$ python -q
>>> import numpy as np
>>> np.set_printoptions(precision=2, suppress=True, linewidth=200)
>>> C = np.array([[3, 4, 0, 5], [1, 1, 0, 1], [5, 2, 2, 3]])
>>> J = np.repeat(C, 27 // 3, axis=0)
>>> rng = np.random.default_rng(98952)
>>> J = J + 0.3 * rng.normal(size=J.shape)
>>> J
array([[ 3.04,  4.12, -0.19,  4.74],
       [ 3.06,  3.99, -0.11,  4.87],
       [ 2.96,  4.03,  0.36,  4.97],
       [ 3.25,  4.71, -0.21,  5.52],
       [ 3.25,  4.11, -0.56,  4.8 ],
       [ 2.84,  4.57,  0.09,  4.92],
       [ 2.66,  4.85, -0.02,  5.49],
       [ 2.64,  4.07, -0.2 ,  4.91],
       [ 2.98,  4.14, -0.23,  4.81],
       [ 0.71,  1.31, -0.18,  1.4 ],
       [ 1.01,  1.19,  0.24,  1.21],
       [ 0.8 ,  0.92,  0.15,  1.24],
       [ 0.78,  1.09, -0.35,  1.21],
       [ 0.55,  0.6 ,  0.32,  0.76],
       [ 0.99,  1.12,  0.03,  1.4 ],
       [ 0.42,  1.14, -0.1 ,  1.32],
       [ 1.36,  0.63, -0.35,  1.43],
       [ 1.08,  0.93,  0.11,  1.41],
       [ 4.7 ,  1.86,  1.92,  2.9 ],
       [ 4.35,  1.89,  1.74,  2.82],
       [ 4.93,  2.03,  2.25,  3.04],
       [ 4.49,  1.11,  2.46,  3.74],
       [ 5.54,  1.64,  1.46,  2.79],
       [ 4.92,  2.53,  1.42,  2.85],
       [ 4.92,  2.01,  1.69,  3.07],
       [ 4.84,  1.93,  2.03,  3.07],
       [ 5.17,  2.01,  1.63,  2.69]])
>>> C2 = J.T @ J
>>> np.linalg.eigvalsh(C2)[::-1]
array([784.82,  75.86,   3.18,   1.47])
>>> np.allclose(C2, C2.T)
True
>>> other = J / np.linalg.norm(J, axis=1, keepdims=True)
>>> C2 = other @ other.T
>>> print(np.round(np.degrees(np.arccos(np.clip(C2[23, 5], -1, 1))), 2))
31.51
>>> C2[23]
array([0.87, 0.87, 0.87, 0.85, 0.86, 0.85, 0.82, 0.84, 0.86, 0.8 , 0.93, 0.9 , 0.81, 0.93, 0.9 , 0.75, 0.88, 0.92, 0.99, 0.99, 0.99, 0.95, 0.99, 1.  , 1.  , 0.99, 1.  ])
>>> print(round(np.linalg.norm(J[16], 1), 2), round(float(np.linalg.norm(J[16], np.inf)), 2))
3.78 1.43
>>> np.linalg.norm(J, axis=1).argmax()
np.int64(3)
>>> print(round(np.linalg.norm(J, "nuc"), 2))
39.72
>>> print(np.round(J[16] @ J[26], 2))
11.58
>>> np.round(np.linalg.norm(J, 2), 2)
np.float64(28.01)
>>> print(round(np.linalg.norm(J, 1), 2), round(np.linalg.norm(J, np.inf), 2))
83.38 13.69
>>> round(np.linalg.norm(J[16] - J[26]), 2)
np.float64(4.68)
>>> round(float(np.linalg.norm(J) ** 2 / np.linalg.norm(J, 2) ** 2), 2)
1.1
>>> C = np.array([[3, 3, 1, 2, 1],
...     [6, 9, 7, 3, 7],
...     [2, 3, 9, 9, 8],
...     [5, 1, 7, 5, 7],
...     [6, 2, 8, 4, 2]])
>>> K = (rng.random((24, 5)) < 0.25) @ C
>>> K
array([[ 2,  3,  9,  9,  8],
       [ 8, 12, 16, 12, 15],
       [ 6,  9,  7,  3,  7],
       [ 6,  9,  7,  3,  7],
       [ 0,  0,  0,  0,  0],
       [ 9, 12,  8,  5,  8],
       [ 3,  3,  1,  2,  1],
       [16, 16, 24, 19, 23],
       [ 9, 12,  8,  5,  8],
       [ 6,  2,  8,  4,  2],
       [ 0,  0,  0,  0,  0],
       [ 6,  2,  8,  4,  2],
       [ 6,  9,  7,  3,  7],
       [ 3,  3,  1,  2,  1],
       [ 2,  3,  9,  9,  8],
       [ 8, 12, 16, 12, 15],
       [ 7,  4, 16, 14, 15],
       [ 0,  0,  0,  0,  0],
       [ 7,  4, 16, 14, 15],
       [ 0,  0,  0,  0,  0],
       [ 0,  0,  0,  0,  0],
       [ 5,  6, 10, 11,  9],
       [ 2,  3,  9,  9,  8],
       [ 0,  0,  0,  0,  0]])
>>> P = K @ np.linalg.solve(K.T @ K, K.T)
>>> P @ K[:, 3]
array([ 9., 12.,  3.,  3.,  0.,  5.,  2., 19.,  5.,  4.,  0.,  4.,  3.,  2.,  9., 12., 14.,  0., 14.,  0.,  0., 11.,  9.,  0.])
>>> Xc = K - K.mean(axis=0)
>>> U, sigma, Vh = np.linalg.svd(Xc, full_matrices=False)
>>> np.searchsorted(np.cumsum(sigma ** 2) / (sigma ** 2).sum(), 0.9) + 1
np.int64(2)
>>> sigma
array([56.02, 18.23,  7.7 ,  3.98,  3.4 ])
>>> np.round(Xc.mean(axis=0), 2) + 0
array([0., 0., 0., 0., 0.])
>>> np.linalg.matrix_rank(Xc)
np.int64(5)
>>> np.round(sigma ** 2 / (sigma ** 2).sum(), 2) + 0
array([0.88, 0.09, 0.02, 0.  , 0.  ])
>>> Vh[0] * np.sign(Vh[0, np.abs(Vh[0]).argmax()])
array([0.3 , 0.34, 0.56, 0.45, 0.54])
>>> np.round((sigma ** 2).sum() ** 2 / (sigma ** 4).sum(), 2)
np.float64(1.27)
>>> (np.sign(U[:, 0]) == np.sign(U[0, 0])).astype(int)
array([1, 1, 1, 1, 0, 1, 0, 1, 1, 0, 0, 0, 1, 0, 1, 1, 1, 0, 1, 0, 0, 1, 1, 0])
>>> C2 = np.cov(K, rowvar=False)
>>> np.corrcoef(K.T)
array([[1.  , 0.88, 0.84, 0.7 , 0.81],
       [0.88, 1.  , 0.71, 0.57, 0.76],
       [0.84, 0.71, 1.  , 0.96, 0.97],
       [0.7 , 0.57, 0.96, 1.  , 0.95],
       [0.81, 0.76, 0.97, 0.95, 1.  ]])
>>> round(np.corrcoef(K[:, 1], K[:, 4])[0, 1], 2)
np.float64(0.76)
>>> K.std(axis=0)
array([3.9 , 4.81, 6.45, 5.42, 6.24])
>>> np.argsort(-K.std(axis=0).round(6), kind="stable")
array([2, 4, 3, 1, 0])
>>> np.polyfit(K[:, 1], K[:, 4], 1)
array([0.99, 1.53])
>>> ang = np.radians(120)
>>> R = np.eye(5)
>>> R[2, 2] = R[1, 1] = np.cos(ang)
>>> R[2, 1], R[1, 2] = -np.sin(ang), np.sin(ang)
>>> print(R)
[[ 1.    0.    0.    0.    0.  ]
 [ 0.   -0.5   0.87  0.    0.  ]
 [ 0.   -0.87 -0.5   0.    0.  ]
 [ 0.    0.    0.    1.    0.  ]
 [ 0.    0.    0.    0.    1.  ]]
>>> other = K @ R.T
>>> np.linalg.svd(K, compute_uv=False), np.linalg.svd(other, compute_uv=False)
(array([86.61, 18.43,  7.85,  4.12,  3.51]), array([86.61, 18.43,  7.85,  4.12,  3.51]))
>>> np.allclose(K @ K.T, other @ other.T)
True
>>> print(np.allclose(np.linalg.norm(K, axis=1), np.linalg.norm(other, axis=1)))
True
>>> print(np.abs(other - K).max(axis=0))
[ 0.   11.07 49.86  0.    0.  ]
>>> round(np.linalg.det(R), 2), np.round(np.trace(R), 2)
(np.float64(1.0), np.float64(2.0))
>>> A = np.diag(np.array([1, 5, 3, 4])) + 3 * np.eye(4, k=1) + 3 * np.eye(4, k=-1)
>>> A
array([[1., 3., 0., 0.],
       [3., 5., 3., 0.],
       [0., 3., 3., 3.],
       [0., 0., 3., 4.]])
>>> evals, vecs = np.linalg.eig(A)
>>> np.round(A @ vecs[:, 0] - evals[0] * vecs[:, 0], 2) + 0
array([0., 0., 0., 0.])
>>> M = np.loadtxt("data.csv", delimiter=",")
>>> M
array([[ -3.,  -2.,   1.,  -2.,  -3.,  -1.,   1.,   0.,   0.,   3.],
       [ -7.,  -2.,   7.,   2.,  -9.,  -3.,  -1.,   6.,  -6.,   5.],
       [-21.,  -6.,  21.,   6., -27.,  -9.,  -3.,  18., -18.,  15.]])
>>> U, sigma, Vh = np.linalg.svd(M)
>>> sigma.round(2) + 0
array([54.39,  4.5 ,  0.  ])
>>> np.argmax(sigma[:-1] / (sigma[1:] + 1e-6)) + 1
np.int64(2)
>>> other = U[:, :2] @ np.diag(sigma[:2]) @ Vh[:2]
>>> round(np.abs(M - other).max(), 2)
np.float64(0.0)
>>> rank = np.linalg.matrix_rank(M)
>>> rank
np.int64(2)
>>> null = np.linalg.svd(M)[2][rank:].T
>>> [int(np.linalg.matrix_rank(M[:i])) for i in range(1, len(M) + 1)]
[1, 2, 2]
>>> labels = K[:, 3] > np.median(K[:, 3])
>>> f = K[labels].mean(axis=0) - K[~labels].mean(axis=0)
>>> f
array([4.05, 5.06, 9.82, 9.2 , 9.92])
>>> np.argsort(-np.abs(f).round(6), kind="stable")
array([4, 2, 3, 1, 0])
>>> print(((K - K.mean(axis=0)) @ f > 0).astype(int))
[1 1 0 0 0 1 0 1 1 0 0 0 0 0 1 1 1 0 1 0 0 1 1 0]
>>> np.linalg.cond(M) > 100
np.True_
>>> U, sigma, Vh = np.linalg.svd(M, full_matrices=False)
>>> np.abs(Vh[0])
array([0.41, 0.12, 0.41, 0.11, 0.53, 0.18, 0.06, 0.35, 0.35, 0.29])
>>> (sigma > 1e-8).sum()
np.int64(2)
>>> print(sigma.round(2) + 0)
[54.39  4.5   0.  ]
>>> np.round(U.T @ M @ Vh.T, 2) + 0
array([[54.39,  0.  ,  0.  ],
       [ 0.  ,  4.5 ,  0.  ],
       [ 0.  ,  0.  ,  0.  ]])
>>> print(np.round(Vh @ Vh.T, 2) + 0)
[[1. 0. 0.]
 [0. 1. 0.]
 [0. 0. 1.]]
>>> round(float(np.sqrt((sigma ** 2).sum())), 2), np.round(np.linalg.norm(M), 2)
(54.57, np.float64(54.57))
>>> np.allclose(U * sigma @ Vh, M)
True
>>> mat = np.load("layer10.npy")
>>> mat
array([[-0.4 ,  0.03,  1.43,  0.22, -6.85, -0.86, -1.67,  0.02],
       [ 0.1 ,  0.01, -1.12,  0.  ,  0.85,  0.31, -1.64, -0.01],
       [-0.28, -0.05, -1.27,  0.07,  5.86,  0.87,  1.31,  0.  ],
       [ 0.22, -0.01,  0.11,  0.06,  3.67, -0.79,  0.98,  0.  ],
       [-0.22,  0.07,  3.33,  0.04, -3.88,  1.48, -1.65,  0.  ],
       [ 0.35,  0.02,  2.64, -0.1 , -4.72, -0.14, -0.67, -0.01],
       [-0.09, -0.02,  4.74, -0.08,  0.63, -0.47, -1.33,  0.06],
       [-0.13, -0.06, -3.84, -0.08, -1.41, -0.52, -0.29, -0.01],
       [ 0.37, -0.15,  1.51, -0.34, -5.69,  0.28,  1.57, -0.05],
       [-0.65, -0.09,  5.  ,  0.11,  7.67,  1.14, -1.93,  0.07],
       [ 0.  ,  0.  ,  0.69, -0.04,  0.57, -0.08,  1.49, -0.03],
       [ 0.18,  0.09, -2.6 ,  0.16, -2.66,  1.5 , -1.97, -0.04],
       [ 0.13, -0.14,  1.6 ,  0.22, -2.44,  0.17, -0.7 ,  0.03],
       [ 0.62, -0.02, -4.25,  0.01,  7.64,  1.16, -0.66, -0.02],
       [ 0.12,  0.18, -0.4 ,  0.37,  0.76, -0.05, -1.24,  0.02],
       [-0.31, -0.11,  2.91, -0.17, -7.17, -1.23, -0.86,  0.05],
       [-0.04,  0.04, -1.01,  0.23,  2.56, -0.35,  3.35,  0.  ],
       [ 0.03,  0.07,  1.85,  0.3 ,  1.36, -0.23, -1.08, -0.04]])
>>> other = np.c_[mat[:, :5] @ np.array([[1, 2, 3, -2, 0],
...     [-1, 1, 2, -3, -1],
...     [2, 0, -3, 3, -1],
...     [-2, -2, 0, 3, -2],
...     [3, 2, -2, 0, 3]]), np.array([0, 2, 1, 0, 1, 2, 2, 2, 0, 1, 1, 2, 2, 0, 0, 1, 2, 1])]
>>> other
array([[-18.56, -14.91,   8.27,   5.66, -22.45,   0.  ],
       [  0.4 ,   1.91,   1.98,  -3.59,   3.66,   2.  ],
       [ 14.67,  10.97,  -8.85,  -2.89,  18.76,   1.  ],
       [ 11.34,   7.65,  -7.03,   0.1 ,  10.79,   0.  ],
       [ -5.35,  -8.21,  -2.75,  10.34, -15.12,   1.  ],
       [ -8.35,  -8.52,   2.61,   6.86, -16.62,   2.  ],
       [ 11.46,   1.22, -15.79,  14.22,  -2.67,   2.  ],
       [-11.82,  -2.98,  13.83, -11.32,  -0.17,   2.  ],
       [-12.85, -10.11,   7.66,   3.22, -17.75,   0.  ],
       [ 32.23,  13.73, -32.47,  16.9 ,  17.88,   1.  ],
       [  3.17,   1.22,  -3.21,   1.95,   1.1 ,   1.  ],
       [-13.41,  -5.19,  13.84,  -7.95,  -5.79,   2.  ],
       [ -4.29,  -5.2 ,   0.19,   5.62,  -9.22,   2.  ],
       [ 15.04,  16.48,  -0.71, -13.9 ,  27.17,   0.  ],
       [  0.68,   1.2 ,   0.4 ,  -0.87,   1.76,   0.  ],
       [-15.55, -14.73,   4.46,   9.17, -23.97,   1.  ],
       [  5.12,   4.62,  -2.13,  -2.38,   8.19,   2.  ],
       [  7.14,   2.25,  -8.04,   6.18,   1.56,   1.  ]])
>>> np.linalg.matrix_rank(np.c_[mat, other])
np.int64(9)
>>> np.round(np.linalg.norm(other - mat @ np.linalg.lstsq(mat, other)[0], axis=0), 2) + 0
array([0.  , 0.  , 0.  , 0.  , 0.  , 5.09])
>>> np.round(np.linalg.lstsq(mat, other[:, 0])[0], 2) + 0
array([ 1., -1.,  2., -2.,  3.,  0.,  0.,  0.])
